$ python -q
>>> import numpy as np
>>> np.set_printoptions(precision=3, suppress=True, linewidth=100, sign=" ")
>>> mat = np.load("m.npy")
>>> mat
array([[ 1,  1, -1, -1, -1, -1,  1,  1],
       [ 1,  1,  1,  1, -1, -1, -1, -1],
       [ 1,  1,  1,  1,  1,  1,  1,  1],
       [ 1,  1, -1, -1,  1,  1, -1, -1]])
>>> u = np.array([2, 0])
>>> np.convolve(mat[3], u)
array([ 2,  2, -2, -2,  2,  2, -2, -2,  0])
>>> np.cross(mat[3, :3], mat[0, :3])
array([ 0,  0,  0])
>>> E = np.loadtxt("data.csv", delimiter=",")
>>> E
array([[ 1.   ,  0.   ,  0.   ],
       [ 0.5  ,  0.5  ,  0.   ],
       [ 0.333,  0.   ,  0.667]])
>>> E.sum(axis=1)
array([ 1.,  1.,  1.])
>>> np.linalg.matrix_power(E, 2)
array([[ 1.   ,  0.   ,  0.   ],
       [ 0.75 ,  0.25 ,  0.   ],
       [ 0.555,  0.   ,  0.445]])
>>> np.sort(np.abs(np.linalg.eigvals(E)))[::-1]
array([ 1.   ,  0.667,  0.5  ])
>>> np.round(np.linalg.matrix_power(E, 100), 3) + 0
array([[ 1.,  0.,  0.],
       [ 1.,  0.,  0.],
       [ 1.,  0.,  0.]])
>>> p = np.eye(3)[1]
>>> for _ in range(5):
...     p = p @ E
...     print(p.round(3))
... 
[ 0.5  0.5  0. ]
[ 0.75  0.25  0.  ]
[ 0.875  0.125  0.   ]
[ 0.938  0.062  0.   ]
[ 0.969  0.031  0.   ]
>>> Y = np.linalg.invert(E)
Traceback (most recent call last):
  File "<python-input-15>", line 1, in <module>
    Y = np.linalg.invert(E)
        ^^^^^^^^^^^^^^^^
AttributeError: module 'numpy.linalg' has no attribute 'invert'
>>> Y = np.linalg.inv(E)
>>> round(np.linalg.det(E) * np.linalg.det(Y), 3)
np.float64(1.0)
>>> print(np.allclose(Y, E.T))
False
>>> Y
array([[ 1.   ,  0.   ,  0.   ],
       [-1.   ,  2.   ,  0.   ],
       [-0.499,  0.   ,  1.499]])
>>> np.round(E @ Y, 3) + 0
array([[ 1.,  0.,  0.],
       [ 0.,  1.,  0.],
       [ 0.,  0.,  1.]])
>>> np.linalg.det(E) * Y
array([[ 0.334,  0.   ,  0.   ],
       [-0.334,  0.667,  0.   ],
       [-0.167,  0.   ,  0.5  ]])
>>> np.sort(np.linalg.eigvals(Y))
array([ 1.   ,  1.499,  2.   ])
>>> np.linalg.matrix_power(Y - np.diag(np.diag(Y)), 3)
array([[ 0.,  0.,  0.],
       [ 0.,  0.,  0.],
       [ 0.,  0.,  0.]])
>>> print(np.count_nonzero(E))
5
>>> np.linalg.svd(E, compute_uv=False)
array([ 1.209,  0.639,  0.432])
>>> E.sum(axis=1)
array([ 1.,  1.,  1.])
>>> print(E - E[0])
[[ 0.     0.     0.   ]
 [-0.5    0.5    0.   ]
 [-0.667  0.     0.667]]
>>> E.mean(axis=0)
array([ 0.611,  0.167,  0.222])
>>> E[3]
Traceback (most recent call last):
  File "<python-input-29>", line 1, in <module>
    E[3]
    ~^^^
IndexError: index 3 is out of bounds for axis 0 with size 3
>>> Y = E / np.linalg.norm(E, axis=1, keepdims=True)
>>> gram = Y @ Y.T
>>> np.round(np.degrees(np.arccos(np.clip(gram[0, 2], -1, 1))), 3)
np.float64(63.469)
>>> (np.abs(gram) > 0.9).astype(int)
array([[ 1,  0,  0],
       [ 0,  1,  0],
       [ 0,  0,  1]])
>>> np.argwhere(np.triu(np.abs(gram) > 0.95, 1))
array([], shape=(0, 2), dtype=int64)
>>> gram
array([[ 1.   ,  0.707,  0.447],
       [ 0.707,  1.   ,  0.316],
       [ 0.447,  0.316,  1.   ]])
>>> feats = np.array([[7, 0, 4, 0, 9],
...     [4, 0, 4, 6, 2],
...     [6, 2, 6, 3, 5],
...     [7, 6, 1, 7, 3],
...     [9, 2, 8, 9, 4]])
>>> feats
array([[ 7,  0,  4,  0,  9],
       [ 4,  0,  4,  6,  2],
       [ 6,  2,  6,  3,  5],
       [ 7,  6,  1,  7,  3],
       [ 9,  2,  8,  9,  4]])
>>> Q, Rm = np.linalg.qr(feats)
>>> np.trace(Q @ Q.T)
np.float64(5.0)
>>> print(np.allclose(Rm.T @ Rm, feats.T @ feats))
True
>>> np.abs(np.diag(Rm))
array([ 15.199,   4.643,   3.511,   5.384,   1.193])
>>> np.round(Q.T @ Q, 3) + 0
array([[ 1.,  0.,  0.,  0.,  0.],
       [ 0.,  1.,  0.,  0.,  0.],
       [ 0.,  0.,  1.,  0.,  0.],
       [ 0.,  0.,  0.,  1.,  0.],
       [ 0.,  0.,  0.,  0.,  1.]])
>>> round(abs(Rm[0, 0]), 3), round(float(np.linalg.norm(feats[:, 0])), 3)
(np.float64(15.199), 15.199)
>>> gram = feats.T @ feats
>>> gram
array([[ 231,   72,  159,  172,  158],
       [  72,   44,   34,   66,   36],
       [ 159,   34,  133,  121,  109],
       [ 172,   66,  121,  175,   84],
       [ 158,   36,  109,   84,  135]])
>>> np.trace(gram), (feats ** 2).sum()
(np.int64(718), np.int64(718))
>>> np.sort(np.abs(np.linalg.eigvals(feats)))
array([  1.839,   2.255,   3.624,   4.5  ,  23.54 ])
>>> feats.inv()
Traceback (most recent call last):
  File "<python-input-48>", line 1, in <module>
    feats.inv()
    ^^^^^^^^^
AttributeError: 'numpy.ndarray' object has no attribute 'inv'
>>> print(round(np.abs(np.linalg.eigvals(feats)).max(), 3))
23.54
>>> np.linalg.determinant(feats)
Traceback (most recent call last):
  File "<python-input-50>", line 1, in <module>
    np.linalg.determinant(feats)
    ^^^^^^^^^^^^^^^^^^^^^
AttributeError: module 'numpy.linalg' has no attribute 'determinant'
>>> np.allclose(feats @ feats.T, feats.T @ feats)
False
>>> Y = feats / np.linalg.norm(feats, axis=1, keepdims=True)
>>> gram = Y @ Y.T
>>> (np.abs(gram) > 0.9).astype(int)
array([[ 1,  0,  0,  0,  0],
       [ 0,  1,  0,  0,  1],
       [ 0,  0,  1,  0,  1],
       [ 0,  0,  0,  1,  0],
       [ 0,  1,  1,  0,  1]])
>>> np.argwhere(np.triu(np.abs(gram) > 0.95, 1))
array([[ 1,  4]])
>>> print(gram[2])
[ 0.876  0.854  1.     0.763  0.93 ]
>>> Y = feats / np.sqrt((feats ** 2).mean(axis=1, keepdims=True))
>>> print(Y[1])
[ 1.054  0.     1.054  1.581  0.527]
>>> np.linalg.matrix_rank(feats - feats.mean(axis=1, keepdims=True))
np.int64(4)
>>> data = np.load("w.npy")
>>> print(data)
[[  9.88    5.072  14.78    7.63 ]
 [ 10.295   3.837  16.285  -3.753]
 [ -7.921 -17.946   2.84   -2.67 ]
 [  2.569 -16.896   2.132  10.168]
 [ -7.356 -15.476   0.271 -10.31 ]
 [  1.643   2.971  -2.159 -19.591]
 [ -7.4    14.321   0.651 -11.82 ]
 [  5.512 -16.369  -2.48    9.773]
 [ -2.57    4.263 -18.083  -6.944]
 [  4.039   4.812 -12.232 -14.523]
 [ -0.674   2.38   17.811   8.755]
 [ -0.208  17.605  -8.766  -3.628]
 [  3.414  11.5    -0.152  16.002]
 [ 19.333   5.009   0.121  -1.064]
 [-13.      0.035   1.938  15.075]
 [-12.049  13.592  -3.475  -7.617]
 [  3.254 -18.177  -6.071   4.708]
 [ 15.112 -11.137  -1.11    6.809]
 [ -5.541 -12.211  -8.515 -12.153]
 [ -0.169   0.649 -19.988   0.202]
 [ 11.011  -3.472  -6.498  14.983]
 [  9.855 -11.837  -8.83   -9.207]
 [-14.364   8.055  11.319  -0.828]
 [-15.529   8.142   8.073   5.235]
 [  4.016  -5.791  -7.995  16.924]]
>>> P = data @ np.linalg.solve(data.T @ data, data.T)
>>> P @ data[:, 0]
array([  9.88 ,  10.295,  -7.921,   2.569,  -7.356,   1.643,  -7.4  ,   5.512,  -2.57 ,   4.039,
        -0.674,  -0.208,   3.414,  19.333, -13.   , -12.049,   3.254,  15.112,  -5.541,  -0.169,
        11.011,   9.855, -14.364, -15.529,   4.016])
>>> np.allclose(P @ P, P)
True
>>> gram = np.cov(data, rowvar=False)
>>> np.argwhere(np.triu(np.abs(np.corrcoef(data.T)) > 0.8, 1))
array([], shape=(0, 2), dtype=int64)
>>> round(float(np.corrcoef(data[:, 2], data[:, 1])[0, 1]), 3)
0.118
>>> np.median(data, axis=0)
array([ 1.643,  2.38 , -1.11 , -0.828])
>>> print(np.polyfit(data[:, 2], data[:, 1], 1))
[ 0.136 -0.919]
>>> np.argsort(-data.std(axis=0).round(6), kind="stable")
array([ 1,  3,  2,  0])
>>> np.corrcoef(data.T)
array([[ 1.   , -0.193, -0.079,  0.173],
       [-0.193,  1.   ,  0.118, -0.143],
       [-0.079,  0.118,  1.   ,  0.237],
       [ 0.173, -0.143,  0.237,  1.   ]])
>>> u = np.array([-2, -1, 1])
>>> np.cross(data[1, :3], data[17, :3])
array([ 177.107,  257.526, -172.64 ])
>>> np.convolve(data[1], u)
array([-20.59 , -17.969, -26.112,  -4.942,  20.038,  -3.753])
>>> np.polyval(u, data[1])
array([-221.269,  -32.282, -545.687,  -23.417])
>>> np.correlate(data[1], data[17], "full")
array([  70.099,   14.699,   -8.03 ,   69.215, -119.215,  287.896,  -56.715])
